$ ipython --no-banner

In [1]: import numpy as np

In [2]: np.set_printoptions(precision=1, suppress=True, linewidth=100)

In [3]: out = np.array([[-0.3, 1.7], [0.1, 0.5], [-1.3, 1.1]])

In [4]: C = np.array([[0.1, 0.6, 1.8, -1.4], [-0.8, 0.3, 0.1, -0.5]])

In [5]: mat = out @ C

In [6]: mat
Out[6]: 
array([[-1.4,  0.3, -0.4, -0.4],
       [-0.4,  0.2,  0.2, -0.4],
       [-1. , -0.5, -2.2,  1.3]])

In [7]: mat @ np.linalg.pinv(mat) @ mat
Out[7]: 
array([[-1.4,  0.3, -0.4, -0.4],
       [-0.4,  0.2,  0.2, -0.4],
       [-1. , -0.5, -2.2,  1.3]])

In [8]: round(np.trace(np.linalg.pinv(mat) @ mat), 1)
Out[8]: np.float64(2.0)

In [9]: np.allclose(mat[:-1].T @ np.linalg.lstsq(mat[:-1].T, mat[-1])[0], mat[-1])
Out[9]: True

In [10]: X = np.array([[1, 2], [1, 0]])

In [11]: X[0] = X[1]

In [12]: X
Out[12]: 
array([[1, 0],
       [1, 0]])

In [13]: X @ X
Out[13]: 
array([[1, 0],
       [1, 0]])

In [14]: np.prod(np.diag(X)), round(float(np.linalg.det(X)), 1)
Out[14]: (np.int64(0), 0.0)

In [15]: arr = np.load("dump.npy")

In [16]: arr
Out[16]: 
array([[-0.7,  1.9, -1.2],
       [ 0.2, -0.4,  0.2],
       [ 0.6, -2. ,  1.5],
       [ 0.9, -2.8,  2. ],
       [ 0.1, -0.1,  0.1],
       [-0.2,  1. , -0.9],
       [ 0.1,  0.2, -0.3],
       [-0.6,  1.1, -0.7],
       [-1.4,  3.9, -2.7],
       [ 1. , -3.2,  2.4],
       [ 0. , -0.3,  0.2],
       [ 0.7, -2. ,  1.4],
       [ 0.9, -2.6,  1.7],
       [ 2.5, -7.6,  5. ],
       [ 0.1, -0.4,  0.2],
       [ 1.4, -4. ,  2.9],
       [-2.7,  7.9, -5.3]])

In [17]: out = np.array([[3, -3, 0], [2, -3, 1], [0, -2, -1], [1, 1, -1]])

In [18]: out.T @ mat.T
Out[18]: 
array([[-3.9, -1.1, -2.7],
       [ 3.5, -0.3, 10.1],
       [ 1.1,  0.4,  0.5]])

In [19]: np.vstack([mat, out.T]).shape
Out[19]: (6, 4)

In [20]: np.linalg.matrix_rank(np.vstack([mat, out.T]))
Out[20]: np.int64(4)

In [21]: np.einsum("ij->j", mat)
Out[21]: array([-2.8,  0.1, -2.4,  0.4])

In [22]: vec = np.array([0, 1, 2])

In [23]: y = arr @ vec

In [24]: np.round(np.linalg.lstsq(arr, y)[0], 1) + 0
Out[24]: array([0., 1., 2.])

In [25]: rng = np.random.default_rng(323)

In [26]: y = y + 0.3 * rng.normal(size=17)

In [27]: y
Out[27]: 
array([-0.3,  0.5,  1.7,  1.5,  0.4, -1. ,  0.2, -0.2, -1.4,  1.2,  0.6,  0.7,  1.1,  2.7,  0.4,
        1.9, -3.4])

In [28]: beta, *_ = np.linalg.lstsq(arr, y)

In [29]: np.round(arr.T @ (y - arr @ beta), 1) + 0
Out[29]: array([0., 0., 0.])

In [30]: np.round(np.linalg.norm(y - arr @ beta), 1)
Out[30]: np.float64(1.4)

In [31]: [round(float(np.linalg.norm(np.linalg.solve(arr.T @ arr + lam * np.eye(3), arr.T @ y))), 2) for lam in (0, 1, 10, 100)]
Out[31]: [1.21, 0.41, 0.32, 0.24]

In [32]: beta.round()
Out[32]: array([-1.,  0.,  1.])

In [33]: beta
Out[33]: array([-0.6,  0.1,  1. ])

In [34]: rk = np.linalg.matrix_rank(mat)

In [35]: rk
Out[35]: np.int64(2)

In [36]: N = np.linalg.svd(mat)[2][rk:].T

In [37]: np.linalg.matrix_rank(mat.T @ mat), np.linalg.matrix_rank(mat @ mat.T)
Out[37]: (np.int64(2), np.int64(2))

In [38]: idx = arr[:, 1] > np.median(arr[:, 1])

In [39]: f = arr[idx].mean(axis=0) - arr[~idx].mean(axis=0)

In [40]: np.argsort(-np.abs(f).round(6), kind="stable")
Out[40]: array([1, 2, 0])

In [41]: f
Out[41]: array([-1.6,  4.7, -3.3])

In [42]: round((((arr - arr.mean(axis=0)) @ f > 0) == idx).mean(), 1)
Out[42]: np.float64(0.9)

In [43]: ((arr - arr.mean(axis=0)) @ f > 0).astype(int)
Out[43]: array([1, 1, 0, 0, 1, 1, 1, 1, 1, 0, 1, 0, 0, 0, 1, 0, 1])

In [44]: out = np.c_[arr[:, :1] @ np.array([[3]]), np.array([1, -5, 3, 1, 3, 3, -5, 1, 2, -5, -3, -4, 2, -1, 1, -2, 1])]

In [45]: out
Out[45]: 
array([[-2.1,  1. ],
       [ 0.6, -5. ],
       [ 1.8,  3. ],
       [ 2.7,  1. ],
       [ 0.3,  3. ],
       [-0.6,  3. ],
       [ 0.3, -5. ],
       [-1.8,  1. ],
       [-4.2,  2. ],
       [ 3. , -5. ],
       [ 0. , -3. ],
       [ 2.1, -4. ],
       [ 2.7,  2. ],
       [ 7.5, -1. ],
       [ 0.3,  1. ],
       [ 4.2, -2. ],
       [-8.1,  1. ]])

In [46]: np.linalg.norm(np.linalg.qr(arr)[0].T @ out, axis=0) ** 2 / ((out ** 2).sum(axis=0) + 1e-12)
Out[46]: array([1. , 0.1])

In [47]: np.linalg.matrix_rank(out)
Out[47]: np.int64(2)

In [48]: np.round(np.linalg.norm(out - arr @ np.linalg.lstsq(arr, out)[0], axis=0), 1) + 0
Out[48]: array([ 0. , 11.2])

In [49]: np.linalg.matrix_rank(np.c_[arr, out])
Out[49]: np.int64(4)

In [50]: Q, _ = np.linalg.qr(np.array([[-0.2, -0.4], [-0.1, 0.3]]))

In [51]: evals = np.array([-1, 2])

In [52]: data = Q @ np.diag(evals) @ Q.T

In [53]: data
Out[53]: 
array([[-0.4, -1.2],
       [-1.2,  1.4]])

In [54]: C = arr[[12, 11]].astype(float)

In [55]: for _ in range(5):
    ...:     idx = np.linalg.norm(arr[:, None] - C, axis=-1).argmin(axis=1)
    ...:     C = np.array([arr[idx == j].mean(axis=0) for j in range(2)])
    ...: 

In [56]: idx
Out[56]: array([1, 1, 0, 0, 1, 1, 1, 1, 1, 0, 1, 0, 0, 0, 1, 0, 1])

In [57]: C
Out[57]: 
array([[ 1.1, -3.5,  2.4],
       [-0.5,  1.5, -1. ]])

In [58]: np.bincount(idx)
Out[58]: array([ 7, 10])

In [59]: W0 = np.load("arr.npy")

In [60]: W0
Out[60]: 
array([[ 1. ,  1.1, -2.4],
       [-1.8, -1.1,  1.7],
       [-2.1, -1.3,  1.1],
       [-3.4, -1. ,  1.4],
       [-0.2, -0.5,  1.1],
       [ 4.4,  1.2, -0.6],
       [-2.2, -1.1,  1.9],
       [-2.2, -0.9,  0.7],
       [ 2. ,  1. , -1.8],
       [-0.2,  0.5, -2.3],
       [-0.3, -0.7,  1.6],
       [ 2.6,  0.7,  0.1],
       [ 0.7,  1.5, -2. ],
       [ 2.4,  0.9, -1.5]])

In [61]: vec = np.array([1, 5, 1])

In [62]: y = W0 @ vec

In [63]: np.linalg.solve(W0.T @ W0, W0.T @ y)
Out[63]: array([1., 5., 1.])

In [64]: y = y + 0.1 * rng.normal(size=14)

In [65]: y.round(1) + 0
Out[65]: array([ 4.1, -5.6, -7.3, -7.2, -1.8,  9.6, -5.6, -5.9,  5.2,  0. , -2.1,  6.1,  6.4,  5.6])

In [66]: beta, *_ = np.linalg.lstsq(W0, y)

In [67]: beta.round()
Out[67]: array([1., 5., 1.])

In [68]: beta
Out[68]: array([1. , 4.9, 0.9])

In [69]: [round(float(np.linalg.norm(np.linalg.solve(W0.T @ W0 + lam * np.eye(3), W0.T @ y))), 2) for lam in (0, 1, 10, 100)]
Out[69]: [5.1, 2.86, 1.97, 1.05]

In [70]: np.round(W0.T @ (y - W0 @ beta), 1) + 0
Out[70]: array([0., 0., 0.])

In [71]: feats = np.load("layer13.npy")

In [72]: feats
Out[72]: 
array([[ 2,  0, -2,  1],
       [ 0,  2, -2,  3],
       [-2, -2,  8, -4],
       [ 1,  3, -4,  5]])

In [73]: round(np.linalg.norm(feats, 2) / np.linalg.norm(feats), 1)
Out[73]: np.float64(1.0)

In [74]: np.linalg.cond(feats) > 100
Out[74]: np.True_

In [75]: np.argsort(-np.linalg.norm(feats, axis=0).round(6), kind="stable")[:3]
Out[75]: array([2, 3, 1])

In [76]: gram = feats.T @ feats

In [77]: np.allclose(gram, gram.T)
Out[77]: True

In [78]: (feats @ feats.T).shape
Out[78]: (4, 4)

In [79]: gram
Out[79]: 
array([[  9,   7, -24,  15],
       [  7,  17, -32,  29],
       [-24, -32,  88, -60],
       [ 15,  29, -60,  51]])

In [80]: Uu, sig, vt = np.linalg.svd(feats)

In [81]: sig.round(1) + 0
Out[81]: array([12.3,  3.3,  1.4,  0. ])

In [82]: out = Uu[:, :3] @ np.diag(sig[:3]) @ vt[:3]

In [83]: out.round(1) + 0
Out[83]: 
array([[ 2.,  0., -2.,  1.],
       [ 0.,  2., -2.,  3.],
       [-2., -2.,  8., -4.],
       [ 1.,  3., -4.,  5.]])

In [84]: round(np.linalg.norm(feats - out, 2), 1), round(float(sig[3]), 1)
Out[84]: (np.float64(0.0), 0.0)

In [85]: np.linalg.norm(feats, axis=1).argmax()
Out[85]: np.int64(2)

In [86]: round(np.linalg.norm(feats[1], 1), 1), np.round(np.linalg.norm(feats[1], np.inf), 1)
Out[86]: (np.float64(7.0), np.float64(3.0))

In [87]: round(np.linalg.norm(feats) ** 2 / np.linalg.norm(feats, 2) ** 2, 1)
Out[87]: np.float64(1.1)

In [88]: round(np.linalg.norm(feats[1] - feats[0]), 1)
Out[88]: np.float64(3.5)

In [89]: np.linalg.norm(feats, axis=1)
Out[89]: array([3. , 4.1, 9.4, 7.1])

In [90]: A = np.load("run11.npy")

In [91]: A
Out[91]: 
array([[0, 1, 0],
       [0, 2, 3],
       [0, 0, 3]])

In [92]: np.abs(np.diag(np.linalg.qr(A)[1])) > 1e-9
Out[92]: array([False,  True,  True])

In [93]: np.argsort(-np.linalg.norm(A, axis=0).round(6), kind="stable")[:3]
Out[93]: array([2, 1, 0])

In [94]: round(np.linalg.norm(A, 2) / np.linalg.norm(A), 1)
Out[94]: np.float64(0.9)

In [95]: [round(float(x), 1) for x in np.linalg.svd(A, compute_uv=False)[:3]]
Out[95]: [4.5, 1.6, 0.0]

In [96]: np.linalg.cond(A) > 100
Out[96]: np.True_

In [97]: Uu, sig, vt = np.linalg.svd(A)

In [98]: sig
Out[98]: array([4.5, 1.6, 0. ])

In [99]: out = Uu[:, :2] @ np.diag(sig[:2]) @ vt[:2]

In [100]: np.round(np.linalg.norm(A - out) / np.linalg.norm(A), 1)
Out[100]: np.float64(0.0)

In [101]: np.kron(np.eye(2, dtype=int), X)
Out[101]: 
array([[1, 0, 0, 0],
       [1, 0, 0, 0],
       [0, 0, 1, 0],
       [0, 0, 1, 0]])

In [102]: np.einsum("ii->", X)
Out[102]: np.int64(1)

In [103]: m1 = np.loadtxt("mat.csv", delimiter=",")

In [104]: m1
Out[104]: 
array([[0., 1., 0., 1.],
       [1., 0., 1., 0.],
       [0., 1., 0., 0.],
       [1., 0., 0., 0.]])

In [105]: idx = rng.permutation(4)

In [106]: out = m1[:, idx] * rng.choice([-1, 1], 4)

In [107]: out
Out[107]: 
array([[ 0.,  0., -1., -1.],
       [ 1.,  1., -0., -0.],
       [ 0.,  0., -0., -1.],
       [ 1.,  0., -0., -0.]])

In [108]: Uu, _, vt = np.linalg.svd(m1.T @ out)

In [109]: np.round(Uu @ vt, 1) + 0
Out[109]: 
array([[ 1.,  0.,  0.,  0.],
       [ 0.,  0.,  0., -1.],
       [ 0.,  1.,  0.,  0.],
       [ 0.,  0., -1.,  0.]])

In [110]: idx
Out[110]: array([0, 2, 3, 1])

In [111]: np.round(np.linalg.lstsq(m1, out)[0], 1) + 0
Out[111]: 
array([[ 1.,  0.,  0.,  0.],
       [ 0.,  0.,  0., -1.],
       [ 0.,  1.,  0.,  0.],
       [ 0.,  0., -1.,  0.]])
